In [1]: import numpy as np

In [2]: from numpy import linalg as LA

In [3]: np.set_printoptions(precision=2, suppress=True, linewidth=120)

In [4]: A2 = np.array([[7, 9, 2, 7], [2, 0, 6, 4], [0, 1, 1, 2], [5, 7, 9, 7]])

In [5]: A2[-1] = A2[0]

In [6]: mat = A2 + 0.05 * np.eye(4)

In [7]: mat
Out[7]: 
array([[7.05, 9.  , 2.  , 7.  ],
       [2.  , 0.05, 6.  , 4.  ],
       [0.  , 1.  , 1.05, 2.  ],
       [7.  , 9.  , 2.  , 7.05]])

In [8]: rng = np.random.default_rng(2449)

In [9]: idx = rng.permutation(4)

In [10]: idx
Out[10]: array([0, 1, 2, 3])

In [11]: A2 = mat[idx][:, idx]

In [12]: np.diag(A2)
Out[12]: array([7.05, 0.05, 1.05, 7.05])

In [13]: np.round(LA.det(A2), 2), round(LA.det(mat[idx]), 2)
Out[13]: (np.float64(-1.02), np.float64(-1.02))

In [14]: np.trace(A2)
Out[14]: np.float64(15.2)

In [15]: np.sort(np.abs(LA.eigvals(A2)))
Out[15]: array([ 0.05,  0.38,  3.04, 17.81])

In [16]: J = np.load("sample11.npy")

In [17]: J
Out[17]: 
array([[ 2,  0,  2,  2],
       [-7,  0, -7, -7],
       [-2,  0, -2, -2]])

In [18]: # column 2 repeats column 0

In [19]: left, s, Vt = LA.svd(J)

In [20]: s.round(2) + 0
Out[20]: array([13.08,  0.  ,  0.  ])

In [21]: A2 = left[:, :1] @ np.diag(s[:1]) @ Vt[:1]

In [22]: A2
Out[22]: 
array([[ 2.,  0.,  2.,  2.],
       [-7.,  0., -7., -7.],
       [-2.,  0., -2., -2.]])

In [23]: round(float(np.abs(J - A2).max()), 2)
Out[23]: 0.0

In [24]: LA.matrix_rank(J, rtol=0.05)
Out[24]: np.int64(1)

In [25]: A2 = J / np.sqrt((J ** 2).mean(axis=1, keepdims=True))

In [26]: A2[2]
Out[26]: array([-1.15,  0.  , -1.15, -1.15])

In [27]: LA.matrix_rank(A2) == LA.matrix_rank(J)
Out[27]: np.True_

In [28]: LA.norm(A2, axis=1)
Out[28]: array([2., 2., 2.])

In [29]: J - J.mean(axis=1, keepdims=True)
Out[29]: 
array([[ 0.5 , -1.5 ,  0.5 ,  0.5 ],
       [-1.75,  5.25, -1.75, -1.75],
       [-0.5 ,  1.5 , -0.5 , -0.5 ]])

In [30]: [round(float(x), 2) for x in LA.svd(J, compute_uv=False)[:3]]
Out[30]: [13.08, 0.0, 0.0]

In [31]: LA.matrix_rank(J, rtol=0.1)
Out[31]: np.int64(1)

In [32]: np.argsort(-LA.norm(J, axis=0).round(6), kind="stable")[:3]
Out[32]: array([0, 2, 3])

In [33]: LA.lstsq(J[:-1].T, J[-1])[2]
Out[33]: np.int32(1)

In [34]: rank = LA.matrix_rank(J)

In [35]: rank
Out[35]: np.int64(1)

In [36]: null = LA.svd(J)[2][rank:].T

In [37]: [int(LA.matrix_rank(J[:i])) for i in range(1, len(J) + 1)]
Out[37]: [1, 1, 1]

In [38]: np.allclose(J @ null, 0)
Out[38]: True

In [39]: null.shape
Out[39]: (4, 3)

In [40]: [int(LA.matrix_rank(J[:, :j + 1])) for j in range(4)]
Out[40]: [1, 1, 1, 1]

In [41]: np.round(J @ null, 2) + 0
Out[41]: 
array([[0., 0., 0.],
       [0., 0., 0.],
       [0., 0., 0.]])

In [42]: f = np.array([4, 3, 3]) + 0.5

In [43]: A = np.outer(f, f) / (f @ f)

In [44]: A
Out[44]: 
array([[0.45, 0.35, 0.35],
       [0.35, 0.27, 0.27],
       [0.35, 0.27, 0.27]])

In [45]: # column 2 repeats column 1

In [46]: vals, evecs = LA.eigh(A)

In [47]: x0 = np.array([-1, -7, 0])

In [48]: round(x0 @ A @ x0, 2)
Out[48]: np.float64(18.79)

In [49]: LA.eigvalsh(A[1:, 1:])
Out[49]: array([0.  , 0.55])

In [50]: (np.sign(evecs[:, -1].round(6)) == np.sign(evecs[0, -1].round(6))).astype(int)
Out[50]: array([1, 1, 1])

In [51]: evecs * np.abs(vals) @ evecs.T
Out[51]: 
array([[0.45, 0.35, 0.35],
       [0.35, 0.27, 0.27],
       [0.35, 0.27, 0.27]])

In [52]: x0 = np.array([1, 1, 1])

In [53]: (A * x0).sum(axis=1)
Out[53]: array([1.16, 0.9 , 0.9 ])

In [54]: np.sign((A @ x0).round(6))
Out[54]: array([1., 1., 1.])

In [55]: A * x0
Out[55]: 
array([[0.45, 0.35, 0.35],
       [0.35, 0.27, 0.27],
       [0.35, 0.27, 0.27]])

In [56]: np.einsum("ij,j->i", A, x0)
Out[56]: array([1.16, 0.9 , 0.9 ])

In [57]: (A @ x0).argmax()
Out[57]: np.int64(0)

In [58]: A @ (2 * x0)
Out[58]: array([2.31, 1.8 , 1.8 ])

In [59]: A2 = np.array([[-2, -1], [-8, 2]])

In [60]: F = np.tile(A2, (2, 2))

In [61]: F
Out[61]: 
array([[-2, -1, -2, -1],
       [-8,  2, -8,  2],
       [-2, -1, -2, -1],
       [-8,  2, -8,  2]])

In [62]: np.trace(F)
Out[62]: np.int64(0)

In [63]: np.round(np.sort(np.abs(LA.eigvals(F))), 2) + 0
Out[63]: array([0.  , 0.  , 6.93, 6.93])

In [64]: LA.determinant(F)
AttributeError: module 'numpy.linalg' has no attribute 'determinant'


In [65]: np.round(np.abs(LA.eigvals(F)).max(), 2)
Out[65]: np.float64(6.93)

In [66]: (F - F.T) / 2
Out[66]: 
array([[ 0. ,  3.5,  0. ,  3.5],
       [-3.5,  0. , -3.5,  0. ],
       [ 0. ,  3.5,  0. ,  3.5],
       [-3.5,  0. , -3.5,  0. ]])

In [67]: round(LA.det(F), 2)
Out[67]: np.float64(0.0)

In [68]: LA.matrix_power(F, 2)
Out[68]: 
array([[24,  0, 24,  0],
       [ 0, 24,  0, 24],
       [24,  0, 24,  0],
       [ 0, 24,  0, 24]])
